>>> import numpy as np
>>> np.set_printoptions(suppress=True, linewidth=100)
>>> arr = -1 * np.eye(8) + np.ones((8, 8))
>>> arr
array([[0., 1., 1., 1., 1., 1., 1., 1.],
       [1., 0., 1., 1., 1., 1., 1., 1.],
       [1., 1., 0., 1., 1., 1., 1., 1.],
       [1., 1., 1., 0., 1., 1., 1., 1.],
       [1., 1., 1., 1., 0., 1., 1., 1.],
       [1., 1., 1., 1., 1., 0., 1., 1.],
       [1., 1., 1., 1., 1., 1., 0., 1.],
       [1., 1., 1., 1., 1., 1., 1., 0.]])
>>> [round(float(np.linalg.det(arr[:i, :i])), 2) + 0 for i in range(1, 9)]
[0.0, -1.0, 2.0, -3.0, 4.0, -5.0, 6.0, -7.0]
>>> f = np.array([-5, -5, 4, 3, 1, 1, 4, 1])
>>> A2 = arr + np.outer(f, np.eye(8)[4])
>>> np.linalg.matrix_rank(A2 - arr)
np.int64(1)
>>> np.linalg.matrix_rank(np.linalg.inv(A2) - np.linalg.inv(arr), tol=1e-8)
np.int64(1)
>>> F = np.loadtxt("sample10.csv", delimiter=",")
>>> F
array([[0., 0., 0., 0., 0.],
       [1., 1., 0., 0., 0.],
       [1., 0., 2., 0., 0.],
       [0., 1., 1., 2., 0.],
       [1., 0., 0., 2., 2.]])
>>> Uu, sigma, VT = np.linalg.svd(F)
>>> vecs = VT[:(sigma > 1e-8).sum()]
>>> rng = np.random.default_rng(56730)
>>> x = F[3] + 5 * F[1] + rng.integers(2) * np.eye(5)[2]
>>> x
array([5., 6., 1., 2., 0.])
>>> np.allclose(vecs.T @ vecs @ x, x)
True
>>> np.linalg.matrix_rank(np.vstack([F, x]))
np.int64(4)
>>> np.round(np.diag(vecs.T @ vecs), 4)
array([0.7714, 0.7714, 0.9429, 0.8714, 0.6429])
>>> Uu, sigma, VT = np.linalg.svd(F)
>>> sigma.round(4) + 0
array([3.5433, 2.2731, 1.6271, 1.2768, 0.    ])
>>> np.argmax(sigma[:-1] / (sigma[1:] + 1e-6)) + 1
np.int64(4)
>>> A2 = Uu[:, :4] @ np.diag(sigma[:4]) @ VT[:4]
>>> round(float(np.linalg.norm(F - A2) / np.linalg.norm(F)), 4)
0.0
>>> round(float(np.linalg.norm(F - A2, 2)), 4), round(sigma[4], 4)
(0.0, np.float64(0.0))
>>> round(np.abs(F - A2).max(), 4)
np.float64(0.0)
>>> np.linalg.matrix_rank(A2)
np.int64(4)
>>> np.round(F @ np.linalg.pinv(F) @ F, 4) + 0
array([[0., 0., 0., 0., 0.],
       [1., 1., 0., 0., 0.],
       [1., 0., 2., 0., 0.],
       [0., 1., 1., 2., 0.],
       [1., 0., 0., 2., 2.]])
>>> round(float(np.trace(np.linalg.pinv(F) @ F)), 4)
4.0
>>> np.allclose(F[:-1].T @ np.linalg.lstsq(F[:-1].T, F[-1])[0], F[-1])
False
>>> np.linalg.lstsq(F[:-1].T, F[-1])[2]
np.int32(3)
>>> np.linalg.matrix_rank(F, rtol=0.1)
np.int64(4)
>>> round(np.linalg.norm(F, 2) / np.linalg.norm(F), 4)
np.float64(0.7554)
>>> E = np.load("mat.npy")
>>> E
array([[ 0,  1,  2,  0, -1, -2, -2,  2],
       [-1,  0,  3, -1, -1,  2, -1,  3],
       [-2, -3,  0, -2,  1, -1,  0,  0],
       [ 0,  1,  2,  0,  1, -3,  0,  0],
       [ 1,  1, -1, -1,  0,  2,  0,  0],
       [ 2, -2,  1,  3, -2,  0,  0,  0],
       [ 2,  1,  0,  0,  0,  0,  0,  1],
       [-2, -3,  0,  0,  0,  0, -1,  0]])
>>> x = np.array([0, 2, 1, 1, 2, 2, 2, 1])
>>> y = E @ x
>>> y
array([-4,  5, -8,  0,  4, -4,  3, -8])
>>> np.round(np.linalg.solve(E, E[:, 5]), 4) + 0
array([0., 0., 0., 0., 0., 1., 0., 0.])
>>> np.round(np.linalg.solve(E, -2 * y), 4) + 0
array([ 0., -4., -2., -2., -4., -4., -4., -2.])
>>> np.round(np.linalg.solve(E, y + E[:, 1]), 4) + 0
array([0., 3., 1., 1., 2., 2., 2., 1.])
>>> np.round(np.linalg.solve(E, y), 4) + 0
array([0., 2., 1., 1., 2., 2., 2., 1.])
>>> A2 = E + rng.integers(-2, 3, (8, 6)) @ rng.integers(-2, 3, (6, 8))
>>> A2
array([[ -1,   1,  -4,  -3,   8,   1,   0,  -4],
       [  2,   5,   1,  -7,  -1,  -7,  -2,   7],
       [  3,  -7,   5,  -3,  -4,  -2,  -2,  -1],
       [ -1,  -1,  -3,   1,  -1,   5,   5,  -5],
       [  3,   4,  -5,  -4,   2,   3,  -2,  -6],
       [  5, -12,   0,  14,  -6,   8,   1, -12],
       [  1,  -3,   9,   2,   0,  -2,  -2,   7],
       [ -4,  -5,  -2,  -4,   7,  -1,   4,   3]])
>>> np.round(np.linalg.svd(A2 - E, compute_uv=False), 4) + 0
array([26.3307, 20.2292, 12.3357,  8.3118,  6.6221,  4.9362,  0.    ,  0.    ])
>>> A2 - E
array([[ -1,   0,  -6,  -3,   9,   3,   2,  -6],
       [  3,   5,  -2,  -6,   0,  -9,  -1,   4],
       [  5,  -4,   5,  -1,  -5,  -1,  -2,  -1],
       [ -1,  -2,  -5,   1,  -2,   8,   5,  -5],
       [  2,   3,  -4,  -3,   2,   1,  -2,  -6],
       [  3, -10,  -1,  11,  -4,   8,   1, -12],
       [ -1,  -4,   9,   2,   0,  -2,  -2,   6],
       [ -2,  -2,  -2,  -4,   7,  -1,   5,   3]])
>>> np.abs(A2 - E).sum(axis=1)
array([30, 30, 24, 29, 23, 50, 26, 26])
>>> f = np.array([-1, 0])
>>> np.convolve(A2[7], f)
array([ 4,  5,  2,  4, -7,  1, -4, -3,  0])
>>> np.cross(A2[7, :3], A2[0, :3])
array([ 22, -14,  -9])
>>> M = np.loadtxt("m.csv", delimiter=",")
>>> M.round(4)
array([[0.25  , 0.25  , 0.25  , 0.    , 0.    , 0.25  , 0.    , 0.    , 0.    , 0.    , 0.    ,
        0.    ],
       [0.1667, 0.1667, 0.    , 0.1667, 0.    , 0.1667, 0.1667, 0.    , 0.    , 0.    , 0.1667,
        0.    ],
       [0.    , 0.    , 0.3333, 0.    , 0.    , 0.    , 0.    , 0.3333, 0.    , 0.    , 0.    ,
        0.3333],
       [0.    , 0.25  , 0.25  , 0.25  , 0.    , 0.    , 0.    , 0.    , 0.    , 0.    , 0.    ,
        0.25  ],
       [0.25  , 0.    , 0.25  , 0.    , 0.25  , 0.    , 0.    , 0.    , 0.    , 0.    , 0.    ,
        0.25  ],
       [0.    , 0.    , 0.1429, 0.1429, 0.    , 0.1429, 0.1429, 0.    , 0.1429, 0.    , 0.1429,
        0.1429],
       [0.    , 0.    , 0.    , 0.    , 0.    , 0.    , 0.3333, 0.1667, 0.1667, 0.1667, 0.    ,
        0.1667],
       [0.    , 0.25  , 0.    , 0.    , 0.25  , 0.    , 0.    , 0.25  , 0.    , 0.25  , 0.    ,
        0.    ],
       [0.    , 0.25  , 0.    , 0.    , 0.    , 0.    , 0.    , 0.    , 0.25  , 0.    , 0.25  ,
        0.25  ],
       [0.    , 0.    , 0.    , 0.    , 0.3333, 0.    , 0.    , 0.    , 0.    , 0.3333, 0.3333,
        0.    ],
       [0.    , 0.1429, 0.    , 0.    , 0.1429, 0.1429, 0.    , 0.1429, 0.1429, 0.    , 0.2857,
        0.    ],
       [0.    , 0.    , 0.    , 0.    , 0.    , 0.    , 0.    , 0.    , 0.    , 0.    , 0.    ,
        1.    ]])
>>> x = np.array([3, 8, 0, 3, -3, 7, -2, 8, 2, 7, 0, 8])
>>> y = M @ x
>>> coef, lr = np.zeros(12), 1 / np.linalg.norm(M, 2) ** 2
>>> for i in range(300):
...     coef -= lr * M.T @ (M @ coef - y)
...     if i % 50 == 0: print(i, round(np.linalg.norm(M @ coef - y), 4))
... 
0 4.2856
50 0.3532
100 0.1714
150 0.141
200 0.1346
250 0.132
>>> round(np.linalg.cond(M), 4)
np.float64(58.3495)
>>> coef.round(4)
array([ 0.5073,  9.5913,  1.1352,  0.4607, -1.6537,  6.8202,  0.8632,  6.8123, -0.3497,  5.0654,
        0.6179,  8.0043])
